$ python -q
>>> import numpy as np
>>> np.set_printoptions(precision=2, suppress=True, linewidth=200, floatmode="fixed")
>>> F = np.array([[1, 1, 0],
...     [1, 1, 0],
...     [0, 0, 0],
...     [1, 1, 2],
...     [0, 2, 1],
...     [0, 0, 0],
...     [0, 2, 1],
...     [1, 1, 0],
...     [1, 1, 0],
...     [0, 0, 0],
...     [0, 0, 0],
...     [0, 0, 0],
...     [0, 0, 0],
...     [0, 0, 0],
...     [1, 3, 3],
...     [2, 4, 3],
...     [1, 1, 0],
...     [2, 2, 2],
...     [0, 0, 0]])
>>> O, vecs = np.linalg.qr(F[:, :2])[0], np.linalg.qr(F[:, 2:])[0]
>>> sig = np.linalg.svd(O.T @ vecs, compute_uv=False)
>>> sig
array([0.89])
>>> basis = F[[4, 13]].astype(float)
>>> for _ in range(5):
...     lab = np.linalg.norm(F[:, None] - basis, axis=-1).argmin(axis=1)
...     basis = np.array([F[lab == j].mean(axis=0) for j in range(2)])
... 
>>> lab
array([1, 1, 1, 0, 0, 1, 0, 1, 1, 1, 1, 1, 1, 1, 0, 0, 1, 0, 1])
>>> np.abs(basis[1] - basis[0]).argmax()
np.int64(2)
>>> arr = np.array([[2, 2, 2], [2, 4, 4], [2, 4, 6]])
>>> arr
array([[2, 2, 2],
       [2, 4, 4],
       [2, 4, 6]])
>>> rng = np.random.default_rng(322786)
>>> lab = rng.permutation(3)
>>> lab
array([0, 2, 1])
>>> out = arr[lab][:, lab]
>>> round(np.linalg.det(out), 2), round(np.linalg.det(arr[lab]), 2)
(np.float64(8.0), np.float64(-8.0))
>>> np.allclose(out, arr)
False
>>> np.sort(np.abs(np.linalg.eigvals(out)))
array([ 0.62,  1.29, 10.10])
>>> np.trace(out)
np.int64(12)
>>> mat = np.loadtxt("w.csv", delimiter=",")
>>> mat
array([[-26.42,  -0.09, -20.47],
       [-19.26,  -0.50, -13.78],
       [-11.82,  -0.86,  -7.36],
       [ -5.96,  -1.00,  -2.98],
       [ -5.51,  -1.00,  -2.68],
       [ -3.37,  -0.93,  -1.40],
       [ -3.22,  -0.92,  -1.32],
       [ -2.42,  -0.85,  -0.92],
       [ -0.23,  -0.20,  -0.10],
       [  0.49,   0.73,   0.51],
       [  0.63,   1.01,   0.81],
       [  0.72,   1.19,   1.04],
       [  0.72,   1.19,   1.05],
       [  1.97,   2.97,   4.92],
       [  2.14,   3.14,   5.43],
       [  6.20,   5.73,  16.27],
       [  9.05,   6.94,  23.16],
       [ 10.55,   7.50,  26.66],
       [ 11.71,   7.90,  29.34],
       [ 11.77,   7.92,  29.47]])
>>> x0 = np.array([0, 6, 2])
>>> y = mat @ x0
>>> np.round(np.linalg.pinv(mat) @ mat, 2) + 0
array([[1.00, 0.00, 0.00],
       [0.00, 1.00, 0.00],
       [0.00, 0.00, 1.00]])
>>> y = y + 0.02 * rng.normal(size=20)
>>> y
array([-41.49, -30.55, -19.89, -11.95, -11.38,  -8.38,  -8.18,  -6.91,  -1.41,   5.38,   7.67,   9.21,   9.25,  27.64,  29.73,  66.95,  87.99,  98.35, 106.08, 106.46])
>>> b, *_ = np.linalg.lstsq(mat, y)
>>> [round(float(np.linalg.norm(np.linalg.solve(mat.T @ mat + lam * np.eye(3), mat.T @ y))), 2) for lam in (0, 1, 10, 100)]
[6.33, 6.12, 5.07, 3.83]
>>> M = np.array([[-0.8, -1.1, 3.44],
...     [-0.9, 0.6, -1.78],
...     [-0.7, 0.8, -2.23],
...     [1.3, -0.5, 1.37],
...     [-1.6, -1.3, 4.79],
...     [1.4, -0.8, 2.14],
...     [-0.3, -0.4, 1.14],
...     [-1.3, -0.1, 0.22],
...     [-0.6, 1.8, -5.5],
...     [0.2, 1.1, -3.79]])
>>> dist = np.linalg.norm(M[:, None] - M[None], axis=-1)
>>> (dist + 1e9 * np.eye(10)).round(6).argmin(axis=1)
array([4, 2, 1, 5, 0, 3, 7, 6, 9, 2])
>>> dist.mean(axis=1).argmax()
np.int64(8)
>>> dist.shape
(10, 10)
>>> print(np.linalg.norm(M - M.mean(axis=0), axis=1))
[3.66 1.94 2.38 2.20 5.14 2.88 1.23 1.01 5.77 3.96]
>>> np.unravel_index(dist.round(6).argmax(), dist.shape)
(np.int64(4), np.int64(8))
>>> dist[:5, :5]
array([[0.00, 5.49, 5.98, 3.01, 1.58],
       [5.49, 0.00, 0.53, 4.00, 6.87],
       [5.98, 0.53, 0.00, 4.32, 7.38],
       [3.01, 4.00, 4.32, 0.00, 4.55],
       [1.58, 6.87, 7.38, 4.55, 0.00]])
>>> dist[3]
array([3.01, 4.00, 4.32, 0.00, 4.55, 0.83, 1.62, 2.87, 7.49, 5.51])
>>> out = np.array([[-1, 2], [3, 1], [1, 1]])
>>> np.linalg.matrix_rank(np.vstack([M, out.T]))
np.int64(3)
>>> np.vstack([M, out.T]).shape
(12, 3)
>>> np.linalg.matrix_rank(M @ out)
np.int64(2)
>>> np.einsum("ij->j", M)
array([-3.30,  0.10, -0.20])
>>> f = np.array([-6, 3, 6])
>>> np.convolve(M[6], f)
array([ 1.80,  1.50, -9.84,  1.02,  6.84])
>>> np.cross(M[6, :3], M[8, :3])
array([ 0.15, -2.33, -0.78])
>>> K = np.maximum(np.array([[2],
...     [-1],
...     [-1],
...     [-1],
...     [1],
...     [-2],
...     [1],
...     [1],
...     [2],
...     [-2],
...     [1],
...     [-1],
...     [-2],
...     [1],
...     [2],
...     [-2],
...     [2],
...     [2],
...     [-2],
...     [2],
...     [1]]) @ np.array([[-2, 2, -1]]) + np.array([-1, -2, 0]), 0)
>>> K
array([[0, 2, 0],
       [1, 0, 1],
       [1, 0, 1],
       [1, 0, 1],
       [0, 0, 0],
       [3, 0, 2],
       [0, 0, 0],
       [0, 0, 0],
       [0, 2, 0],
       [3, 0, 2],
       [0, 0, 0],
       [1, 0, 1],
       [3, 0, 2],
       [0, 0, 0],
       [0, 2, 0],
       [3, 0, 2],
       [0, 2, 0],
       [0, 2, 0],
       [3, 0, 2],
       [0, 2, 0],
       [0, 0, 0]])
>>> lab = K[:, 1] > np.median(K[:, 1])
>>> f = K[lab].mean(axis=0) - K[~lab].mean(axis=0)
>>> np.argsort(-np.abs(f).round(6), kind="stable")
array([1, 0, 2])
>>> ((K - K.mean(axis=0)) @ f > 0).astype(int)
array([1, 0, 0, 0, 1, 0, 1, 1, 1, 0, 1, 0, 0, 1, 1, 0, 1, 1, 0, 1, 1])
>>> f
array([-1.27,  2.00, -0.93])
